% python3 -q
>>> import numpy as np
>>> np.set_printoptions(precision=2, suppress=True, linewidth=120, floatmode="fixed")
>>> feats = -3 * np.eye(5) + np.eye(5, k=1)
>>> feats
array([[-3.00,  1.00,  0.00,  0.00,  0.00],
       [ 0.00, -3.00,  1.00,  0.00,  0.00],
       [ 0.00,  0.00, -3.00,  1.00,  0.00],
       [ 0.00,  0.00,  0.00, -3.00,  1.00],
       [ 0.00,  0.00,  0.00,  0.00, -3.00]])
>>> A2 = np.linalg.inv(feats)
>>> feats @ A2
array([[1.00, 0.00, 0.00, 0.00, 0.00],
       [0.00, 1.00, 0.00, 0.00, 0.00],
       [0.00, 0.00, 1.00, 0.00, 0.00],
       [0.00, 0.00, 0.00, 1.00, 0.00],
       [0.00, 0.00, 0.00, 0.00, 1.00]])
>>> A2.round(2) + 0
array([[-0.33, -0.11, -0.04, -0.01,  0.00],
       [ 0.00, -0.33, -0.11, -0.04, -0.01],
       [ 0.00,  0.00, -0.33, -0.11, -0.04],
       [ 0.00,  0.00,  0.00, -0.33, -0.11],
       [ 0.00,  0.00,  0.00,  0.00, -0.33]])
>>> np.linalg.inv(A2)
array([[-3.00,  1.00, -0.00, -0.00, -0.00],
       [-0.00, -3.00,  1.00, -0.00, -0.00],
       [-0.00, -0.00, -3.00,  1.00, -0.00],
       [-0.00, -0.00, -0.00, -3.00,  1.00],
       [-0.00, -0.00, -0.00, -0.00, -3.00]])
>>> round(np.linalg.slogdet(feats)[0], 2)
np.float64(-1.0)
>>> q = feats.astype(float).copy()
>>> for j in range(5):
...     q[:, j] -= q[:, :j] @ (q[:, :j].T @ q[:, j])
...     q[:, j] /= np.linalg.norm(q[:, j])
... 
>>> q
array([[-1.00,  0.00,  0.00,  0.00,  0.00],
       [ 0.00, -1.00,  0.00,  0.00,  0.00],
       [ 0.00,  0.00, -1.00,  0.00,  0.00],
       [ 0.00,  0.00,  0.00, -1.00,  0.00],
       [ 0.00,  0.00,  0.00,  0.00, -1.00]])
>>> W0 = np.load("m.npy")
>>> W0
array([[  2.33,   7.06,  -5.41],
       [ -1.27,  -3.47,   2.87],
       [  1.87,   5.52,  -4.23],
       [  0.04,  -0.25,   0.25],
       [  4.14,  12.98, -10.18],
       [ -4.36, -12.81,   9.99],
       [ -4.30, -13.03,  10.09],
       [ -2.88,  -8.60,   6.63],
       [ -1.19,  -3.37,   2.43],
       [  2.26,   7.23,  -5.66],
       [  3.21,   9.21,  -7.19],
       [ -6.48, -19.20,  14.86],
       [ -0.80,  -2.77,   2.20],
       [ -7.12, -21.21,  16.63],
       [  2.99,   9.41,  -7.27],
       [  3.78,  11.49,  -9.05],
       [  3.18,   9.98,  -7.54],
       [  3.60,  11.31,  -8.74],
       [  0.32,   0.89,  -0.78],
       [  2.39,   7.05,  -5.57],
       [  4.91,  14.79, -11.42],
       [  0.67,   1.50,  -0.83]])
>>> d = np.linalg.norm(W0[:, None] - W0[None], axis=-1)
>>> np.flatnonzero(d[17] < d.mean() / 2)
array([ 0,  4,  9, 10, 14, 15, 16, 17, 19, 20])
>>> d[:5, :5]
array([[ 0.00, 13.87,  1.99,  9.52,  7.82],
       [13.87,  0.00, 11.88,  4.35, 21.68],
       [ 1.99, 11.88,  0.00,  7.53,  9.81],
       [ 9.52,  4.35,  7.53,  0.00, 17.34],
       [ 7.82, 21.68,  9.81, 17.34,  0.00]])
>>> d.shape
(22, 22)
>>> d.mean(axis=1).argmax()
np.int64(13)
>>> d[17].round(6).argsort(kind="stable")[:4]
array([17, 15, 16,  4])
>>> np.linalg.matrix_rank(d ** 2)
np.int64(5)
>>> np.unravel_index(d.round(6).argmax(), d.shape)
(np.int64(13), np.int64(20))
>>> m1 = np.load("w.npy")
>>> m1
array([[0, 0, 0, 0],
       [0, 0, 0, 0],
       [4, 0, 8, 0],
       [0, 2, 0, 4]])
>>> print(np.linalg.matrix_rank(m1, rtol=0.1))
2
>>> np.argsort(-np.linalg.norm(m1, axis=0).round(6), kind="stable")[:3]
array([2, 0, 3])
>>> A = np.load("dump.npy")
>>> print(A)
[[ 1  3  3  0  1  0  1]
 [ 3  2  0  3  3  3  0]
 [ 1  2  3  2  2  1  0]
 [ 0  1  3  2  3  0  3]
 [ 0  1  1  1  2  2  3]
 [ 2  2  1  0  0  3  0]
 [10  9  3  9 10  9  1]]
>>> left, sig, Vh = np.linalg.svd(A)
>>> vecs = Vh[:(sig > 1e-8).sum()]
>>> rng = np.random.default_rng(928)
>>> vec = A[4] + 2 * A[6] + rng.integers(2) * np.eye(7)[2]
>>> vec
array([20.00, 19.00,  7.00, 19.00, 22.00, 20.00,  5.00])
>>> np.linalg.matrix_rank(np.vstack([A, vec]))
np.int64(6)
>>> print(np.allclose(vecs.T @ vecs @ vec, vec))
True
>>> np.round(np.linalg.norm(vec - vecs.T @ vecs @ vec), 2)
np.float64(0.0)
>>> np.linalg.norm(A, axis=1)
array([ 4.58,  6.32,  4.80,  5.66,  4.47,  4.24, 21.28])
>>> print(A[3] @ A[0])
18
>>> print(np.round(np.linalg.norm(A, 2), 2))
23.35
>>> np.linalg.norm(A, axis=0)
array([10.72, 10.20,  6.16,  9.95, 11.27, 10.20,  4.47])
>>> print(np.round(np.linalg.norm(A[3] - A[0]), 2))
4.12
>>> np.round(np.linalg.norm(A[3], 1), 2), np.round(np.linalg.norm(A[3], np.inf), 2)
(np.float64(12.0), np.float64(3.0))
